% python3 -q
>>> import numpy as np
>>> import numpy.linalg as la
>>> np.set_printoptions(precision=1, suppress=True, linewidth=120)
>>> data = np.array([[0, 0, 6, -5, -6, -5],
...     [0, 0, 3, -2, -3, 3],
...     [-6, -3, 0, -3, 0, 1],
...     [5, 2, 3, 0, -2, -2],
...     [6, 3, 0, 2, 0, -4],
...     [5, -3, -1, 2, 4, 0]])
>>> # antisymmetric, zero diagonal
>>> q, evecs = la.qr(data[:, :5])[0], la.qr(data[:, 5:])[0]
>>> sv = la.svd(q.T @ evecs, compute_uv=False)
>>> sv
array([0.9])
>>> (sv > 0.9).sum()
np.int64(1)
>>> np.degrees(np.arccos(sv.clip(0, 1)))
array([24.1])
>>> x0 = np.array([-5, -9, 7, -8, 1, -1])
>>> h = np.maximum(data @ x0, 0)
>>> data * (h > 1e-9)[:, None]
array([[ 0,  0,  6, -5, -6, -5],
       [ 0,  0,  3, -2, -3,  3],
       [-6, -3,  0, -3,  0,  1],
       [ 0,  0,  0,  0,  0,  0],
       [ 0,  0,  0,  0,  0,  0],
       [ 0,  0,  0,  0,  0,  0]])
>>> np.maximum(data @ x0, 0) - np.maximum(-data @ x0, 0)
array([ 81,  31,  80, -22, -69, -17])
>>> W0 = np.load("x.npy")
>>> W0
array([[ 7,  0],
       [ 0, 16]])
>>> # 2 blocks once reordered
>>> x0 = np.array([2, 6])
>>> rhs = W0 @ x0
>>> rhs
array([14, 96])
>>> la.solve(W0, rhs + W0[:, 0])
array([3., 6.])
>>> print(la.solve(W0.T, W0[0]))
[1. 0.]
>>> mat = np.load("dump.npy")
>>> mat
array([[ -3.2,   3.8, -12.2,  11.6],
       [  8.2,   7.3,  10.4,  -3.7],
       [-13.6, -15.4,  -2.5,  17.7],
       [  2.3,   2.9,   3.7,   2.9],
       [  8. ,   9.2,   6.2,  -2.4],
       [ -3.8,  -6. ,   5. ,   7.6],
       [  5.5,  15.4, -12.1,   4.4],
       [ -6. ,  -3.5,  -5.6,  12.2],
       [ 26.4,  30. ,  13.8, -19.6],
       [ -8.1,  -4.3,  -9.5,  15. ],
       [ -3.6,   1.8,  -9.7,  11.4],
       [ -2.1,   6.8, -15.2,  11.5],
       [  2.1,   6.1,  -3.1,   4.9],
       [-15. , -14.1,  -8.5,  20.4],
       [  3.4,   2.9,   6.4,   1.3],
       [ 15.5,  16.5,  11.6, -10. ],
       [ -1. ,  -0.6,   1.7,   6.2],
       [ 14. ,  16.6,   7.5,  -7.7],
       [ -3.3,  -2.1,  -1.2,   8.8],
       [ -5.7,  -7.9,   3.5,   9.6],
       [ -1.8,   2. ,  -5.3,   8.7],
       [-10.2,  -6.1, -11.4,  17.2],
       [ -2.4,  -4.7,   6. ,   6.3]])
>>> z = mat[:, 1] > np.median(mat[:, 1])
>>> f = mat[z].mean(axis=0) - mat[~z].mean(axis=0)
>>> round(float((((mat - mat.mean(axis=0)) @ f > 0) == z).mean()), 1)
0.9
>>> z.astype(int)
array([1, 1, 0, 1, 1, 0, 1, 0, 1, 0, 0, 1, 1, 0, 1, 1, 0, 1, 0, 0, 0, 0, 0])
>>> np.argsort(-np.abs(f).round(6), kind="stable")
array([1, 0, 3, 2])
>>> W2 = mat[[22, 15]].astype(float)
>>> for _ in range(5):
...     z = la.norm(mat[:, None] - W2, axis=-1).argmin(axis=1)
...     W2 = np.array([mat[z == j].mean(axis=0) for j in range(2)])
... 
>>> z
array([0, 1, 0, 0, 1, 0, 0, 0, 1, 0, 0, 0, 0, 0, 0, 1, 0, 1, 0, 0, 0, 0, 0])
>>> W2[1] - W2[0]
array([ 18.1,  17.2,  13.8, -18.6])
>>> np.abs(W2[1] - W2[0]).argmax()
np.int64(3)
>>> np.bincount(z)
array([18,  5])
>>> feats = np.loadtxt("data.csv", delimiter=",")
>>> feats
array([[ 0.3,  0.4, -0.2, -0.2],
       [ 0.4,  0.4, -0.3, -0.2],
       [-0.2, -0.3,  0.2,  0.1],
       [-0.2, -0.2,  0.1,  0.1]])
>>> # looks like rank 1
>>> w, evecs = la.eigh(W0)
>>> x0 = np.array([1, 1])
>>> x0 @ W0 @ x0
np.int64(23)
>>> evecs * np.sqrt(w) @ evecs.T
array([[2.6, 0. ],
       [0. , 4. ]])
>>> (W0 + W0.T) / 2
array([[ 7.,  0.],
       [ 0., 16.]])
>>> print(round(la.det(W0), 1))
112.0
>>> np.allclose(W0 @ W0.T, W0.T @ W0)
True
>>> assert W0 == W0.T
Traceback (most recent call last):
  File "<python-input-45>", line 1, in <module>
    assert W0 == W0.T
           ^^^^^^^^^^
ValueError: The truth value of an array with more than one element is ambiguous. Use a.any() or a.all()
>>> la.cond(feats) > 100
np.True_
>>> w, evecs = la.eigh(feats)
>>> x0 = np.array([1, 2, -1, -5])
>>> np.round(x0 @ feats @ x0 / (x0 @ x0), 1), np.round(w[0], 1), np.round(w[-1], 1)
(np.float64(0.5), np.float64(-0.0), np.float64(1.0))
>>> (np.sign(evecs[:, -1].round(6)) == np.sign(evecs[0, -1].round(6))).astype(int)
array([1, 1, 0, 0])
>>> w, evecs = la.eigh(feats)
>>> np.unique(w.round(6) + 0, return_counts=True)[1]
array([3, 1])
>>> np.round(la.svd(feats, compute_uv=False), 1) + 0
array([1., 0., 0., 0.])
>>> print(np.abs(evecs[:, -1]).round(6).argmax())
1
>>> la.eigvalsh(feats + 4 * np.eye(4))
array([4., 4., 4., 5.])
>>> print(np.round(la.eigvalsh(feats @ feats), 1) + 0)
[0. 0. 0. 1.]
>>> J = np.load("arr.npy")
>>> J
array([[0, 5, 0, 2, 2, 2],
       [0, 0, 2, 0, 4, 3],
       [0, 0, 0, 2, 5, 5],
       [0, 0, 0, 0, 5, 5],
       [0, 0, 0, 0, 0, 0],
       [0, 0, 0, 0, 0, 0]])
>>> # rank 4
>>> Uu, sv, VT = la.svd(J)
>>> evecs = VT[:(sv > 1e-8).sum()]
>>> rng = np.random.default_rng(10717)
>>> x0 = J[2] + 5 * J[0] + rng.integers(2) * np.eye(6)[2]
>>> x0
array([ 0., 25.,  1., 12., 15., 15.])
>>> print(np.allclose(evecs.T @ evecs @ x0, x0))
False
>>> r = la.matrix_rank(J)
>>> r
np.int64(4)
>>> ns = la.svd(J)[2][r:].T
>>> print([int(la.matrix_rank(J[:i])) for i in range(1, len(J) + 1)])
[1, 2, 3, 4, 4, 4]
>>> [int(la.matrix_rank(np.delete(J, i, axis=0))) for i in range(6)]
[3, 3, 3, 3, 4, 4]
>>> A = np.load("mat.npy")
>>> A
array([[-1.1, -1.4,  0. , -0.8],
       [-1.2, -1.3,  0. , -0.8]])
>>> la.cond(A) > 100
np.False_
>>> W = np.array([[3, 0], [3, 3], [1, 0], [0, 2]])
>>> b = np.array([2, 0])
>>> act = np.maximum(A @ W + b, 0)
>>> (act > 0).astype(int)
array([[0, 0],
       [0, 0]])
>>> la.matrix_rank(act)
np.int64(0)
>>> (act > 0).mean(axis=0)
array([0., 0.])
>>> W2 = np.array([[-1, 2], [1, 0]])
>>> print(W @ W2)
[[-3  6]
 [ 0  6]
 [-1  2]
 [ 2  0]]
>>> (act @ W2).round(6).argmax(axis=1)
array([0, 0])
>>> act @ W2
array([[0., 0.],
       [0., 0.]])
>>> F = np.triu(rng.random((6, 6)) < 0.4, 1).astype(int)
>>> F = F + F.T
>>> F
array([[0, 0, 0, 1, 0, 0],
       [0, 0, 0, 0, 0, 1],
       [0, 0, 0, 0, 1, 1],
       [1, 0, 0, 0, 0, 0],
       [0, 0, 1, 0, 0, 0],
       [0, 1, 1, 0, 0, 0]])
>>> # symmetric, so the eigenvalues are real
>>> x0 = np.array([0, -9, -4, -6, 7, 8])
>>> J @ np.eye(6)[5]
array([2., 3., 5., 5., 0., 0.])
>>> print(la.norm(J @ x0) <= la.norm(J, 2) * la.norm(x0) + 1e-9)
True
>>> np.all(la.eigvalsh(F) > 0)
np.False_
>>> [round(float(la.det(F[:i, :i])), 2) + 0 for i in range(1, 7)]
[0.0, 0.0, 0.0, 0.0, 0.0, -1.0]
>>> print(round(la.eigvalsh(F).min(), 1))
-1.6
>>> z = rng.permutation(6)
>>> z
array([1, 3, 0, 2, 5, 4])
>>> M2 = F[z][:, z]
>>> M2
array([[0, 0, 0, 0, 1, 0],
       [0, 0, 1, 0, 0, 0],
       [0, 1, 0, 0, 0, 0],
       [0, 0, 0, 0, 1, 1],
       [1, 0, 0, 1, 0, 0],
       [0, 0, 0, 1, 0, 0]])
>>> print(np.round(la.det(M2), 1), round(la.det(F[z]), 1))
-1.0 -1.0
>>> np.diag(M2)
array([0, 0, 0, 0, 0, 0])
>>> np.trace(M2)
np.int64(0)
>>> w, evecs = la.eigh(F)
>>> print(np.abs(evecs[:, -1]))
[0.  0.4 0.6 0.  0.4 0.6]
>>> np.round(evecs @ np.diag(w) @ evecs.T, 1) + 0
array([[0., 0., 0., 1., 0., 0.],
       [0., 0., 0., 0., 0., 1.],
       [0., 0., 0., 0., 1., 1.],
       [1., 0., 0., 0., 0., 0.],
       [0., 0., 1., 0., 0., 0.],
       [0., 1., 1., 0., 0., 0.]])
>>> np.round(evecs.T @ evecs, 1) + 0
array([[1., 0., 0., 0., 0., 0.],
       [0., 1., 0., 0., 0., 0.],
       [0., 0., 1., 0., 0., 0.],
       [0., 0., 0., 1., 0., 0.],
       [0., 0., 0., 0., 1., 0.],
       [0., 0., 0., 0., 0., 1.]])
>>> w.sum(), np.trace(F)
(np.float64(0.0), np.int64(0))
>>> la.eigvalsh(F @ F)
array([0.4, 0.4, 1. , 1. , 2.6, 2.6])
>>> w, evecs = la.eigh(F)
>>> x0 = np.array([7, -8, -1, 3, 3, -1])
>>> print(np.round(evecs * np.maximum(w, 0) @ evecs.T, 1) + 0)
[[0.5 0.  0.  0.5 0.  0. ]
 [0.  0.4 0.2 0.  0.  0.5]
 [0.  0.2 0.7 0.  0.5 0.5]
 [0.5 0.  0.  0.5 0.  0. ]
 [0.  0.  0.5 0.  0.4 0.2]
 [0.  0.5 0.5 0.  0.2 0.7]]
>>> np.round(evecs * np.abs(w) @ evecs.T, 1) + 0
array([[1. , 0. , 0. , 0. , 0. , 0. ],
       [0. , 0.9, 0.4, 0. , 0. , 0. ],
       [0. , 0.4, 1.3, 0. , 0. , 0. ],
       [0. , 0. , 0. , 1. , 0. , 0. ],
       [0. , 0. , 0. , 0. , 0.9, 0.4],
       [0. , 0. , 0. , 0. , 0.4, 1.3]])
>>> la.eigvalsh(F[1:, 1:])
array([-1.6, -0.6,  0. ,  0.6,  1.6])
>>> round(float(x0 @ F @ x0 / (x0 @ x0)), 1), round(float(w[0]), 1), np.round(w[-1], 1)
(0.4, -1.6, np.float64(1.6))
